% python3 -q
>>> import numpy as np
>>> np.set_printoptions(precision=1, suppress=True, linewidth=200)
>>> rd = lambda a: np.round(a, 1) + 0
>>> A = np.array([[0.8, -0.2, 0.0, 1.1, 2.7, -0.2, -1.4, -0.6],
...     [0.5, 0.1, 1.2, 0.4, 0.3, -0.7, 0.1, -0.9],
...     [0.0, 0.1, 0.1, -1.0, 0.8, 0.7, 1.5, 0.9],
...     [0.0, -1.3, -0.2, -0.2, 1.5, 0.0, -0.7, -2.7]])
>>> rng = np.random.default_rng(68)
>>> A[2] = A[3] + 0.1 * rng.normal(size=8)
>>> rd(A)
array([[ 0.8, -0.2,  0. ,  1.1,  2.7, -0.2, -1.4, -0.6],
       [ 0.5,  0.1,  1.2,  0.4,  0.3, -0.7,  0.1, -0.9],
       [ 0.2, -1.2, -0.1, -0.2,  1.6,  0.1, -0.7, -2.7],
       [ 0. , -1.3, -0.2, -0.2,  1.5,  0. , -0.7, -2.7]])
>>> blk = np.stack([A, -3 * A, A[::-1]])
>>> rd(blk.sum(axis=0))
array([[-1.6, -0.9, -0.2, -2.4, -3.9,  0.4,  2.1, -1.5],
       [-0.8, -1.4, -2.5, -1. ,  1. ,  1.5, -0.9, -0.9],
       [ 0.1,  2.5,  1.5,  0.8, -3. , -0.9,  1.5,  4.4],
       [ 0.8,  2.4,  0.4,  1.5, -0.3, -0.2,  0. ,  4.8]])
>>> blk.shape
(3, 4, 8)
>>> (blk @ A.T).shape
(3, 4, 4)
>>> rd(np.einsum("bij,cij->bc", blk, blk))
array([[  38.4, -115.3,   18.4],
       [-115.3,  345.9,  -55.2],
       [  18.4,  -55.2,   38.4]])
>>> np.argsort(-np.linalg.norm(A, axis=0).round(6), kind="stable")[:3]
array([7, 4, 1])
>>> [round(float(x), 1) for x in np.linalg.svd(A, compute_uv=False)[:3]]
[5.4, 2.5, 1.6]
>>> np.linalg.matrix_rank(A, rtol=0.1)
np.int64(3)
>>> np.linalg.cond(A) > 100
np.False_
>>> out = np.array([[-2, 0, -3, -3, 0, 3, -3, -3],
...     [-2, 3, -3, -2, 0, -1, -2, 1],
...     [3, 3, -2, 0, 1, 0, -1, 0],
...     [3, -1, 3, -1, 2, -3, 3, 1],
...     [2, 1, -1, -2, -1, -2, -3, 1],
...     [3, -2, 2, -1, -2, 0, 0, 3],
...     [3, -2, -1, -3, 1, 0, 3, -1],
...     [0, 1, 1, 3, 1, 2, -2, 3]])
>>> W0 = np.triu(out, 1)
>>> W0
array([[ 0,  0, -3, -3,  0,  3, -3, -3],
       [ 0,  0, -3, -2,  0, -1, -2,  1],
       [ 0,  0,  0,  0,  1,  0, -1,  0],
       [ 0,  0,  0,  0,  2, -3,  3,  1],
       [ 0,  0,  0,  0,  0, -2, -3,  1],
       [ 0,  0,  0,  0,  0,  0,  0,  3],
       [ 0,  0,  0,  0,  0,  0,  0, -1],
       [ 0,  0,  0,  0,  0,  0,  0,  0]])
>>> left, s, vt = np.linalg.svd(W0)
>>> vecs = vt[:(s > 1e-8).sum()]
>>> x0 = W0[2] + -3 * W0[4] + rng.integers(2) * np.eye(8)[1]
>>> x0
array([ 0.,  1.,  0.,  0.,  1.,  6.,  8., -3.])
>>> rd(np.linalg.norm(x0 - vecs.T @ vecs @ x0))
np.float64(1.0)
>>> left, s, vt = np.linalg.svd(W0)
>>> np.argmax(s[:-1] / (s[1:] + 1e-6)) + 1
np.int64(6)
>>> rd(s)
array([8. , 5.1, 3.7, 2.7, 1.4, 0.3, 0. , 0. ])
>>> out = left[:, :6] @ np.diag(s[:6]) @ vt[:6]
>>> np.linalg.matrix_rank(out)
np.int64(6)
>>> rd(out)
array([[ 0.,  0., -3., -3.,  0.,  3., -3., -3.],
       [ 0.,  0., -3., -2.,  0., -1., -2.,  1.],
       [ 0.,  0.,  0.,  0.,  1.,  0., -1.,  0.],
       [ 0.,  0.,  0.,  0.,  2., -3.,  3.,  1.],
       [ 0.,  0.,  0.,  0.,  0., -2., -3.,  1.],
       [ 0.,  0.,  0.,  0.,  0.,  0.,  0.,  3.],
       [ 0.,  0.,  0.,  0.,  0.,  0.,  0., -1.],
       [ 0.,  0.,  0.,  0.,  0.,  0.,  0.,  0.]])
